In [1]: import numpy as np

In [2]: np.set_printoptions(precision=1, suppress=True, linewidth=120)

In [3]: def rnd(a):
   ...:     return np.round(a, 1) + 0
   ...: 

In [4]: M = np.load("run7.npy")

In [5]: M
Out[5]: 
array([[1, 0, 0, 0, 0, 0, 0, 0, 0, 0, 0, 0, 0, 0],
       [2, 3, 0, 0, 0, 0, 0, 0, 0, 0, 0, 0, 0, 0],
       [0, 3, 3, 0, 0, 0, 0, 0, 0, 0, 0, 0, 0, 0],
       [0, 2, 1, 1, 0, 0, 0, 0, 0, 0, 0, 0, 0, 0],
       [3, 2, 3, 1, 1, 0, 0, 0, 0, 0, 0, 0, 0, 0],
       [1, 1, 0, 1, 1, 2, 0, 0, 0, 0, 0, 0, 0, 0],
       [3, 2, 2, 3, 0, 2, 3, 0, 0, 0, 0, 0, 0, 0],
       [3, 0, 2, 3, 0, 1, 0, 0, 0, 0, 0, 0, 0, 0],
       [1, 1, 0, 2, 3, 3, 1, 1, 1, 0, 0, 0, 0, 0],
       [0, 2, 3, 3, 0, 1, 1, 0, 3, 3, 0, 0, 0, 0],
       [2, 0, 3, 0, 3, 0, 0, 2, 3, 3, 2, 0, 0, 0],
       [0, 0, 1, 2, 2, 3, 1, 0, 2, 3, 1, 0, 0, 0],
       [2, 2, 0, 0, 3, 3, 0, 2, 3, 0, 2, 1, 3, 0],
       [2, 2, 2, 2, 0, 3, 1, 2, 1, 2, 1, 0, 1, 2]])

In [6]: # null space of dimension 2

In [7]: left, sigma, Vt = np.linalg.svd(M, full_matrices=False)

In [8]: rnd(np.abs(Vt[0]))
Out[8]: array([0.4, 0.3, 0.4, 0.4, 0.3, 0.4, 0.2, 0.2, 0.3, 0.3, 0.1, 0. , 0.1, 0.1])

In [9]: np.abs(left[:, 0]).round(6).argmax()
Out[9]: np.int64(13)

In [10]: rnd(sigma)
Out[10]: array([14.5,  7.3,  6. ,  5.5,  4.3,  3.2,  2.3,  2.1,  2. ,  1.4,  0.7,  0.4,  0. ,  0. ])

In [11]: (sigma > 1e-8).sum()
Out[11]: np.int64(12)

In [12]: rnd(np.cumsum(sigma ** 2) / np.sum(sigma ** 2))
Out[12]: array([0.6, 0.7, 0.8, 0.9, 0.9, 1. , 1. , 1. , 1. , 1. , 1. , 1. , 1. , 1. ])
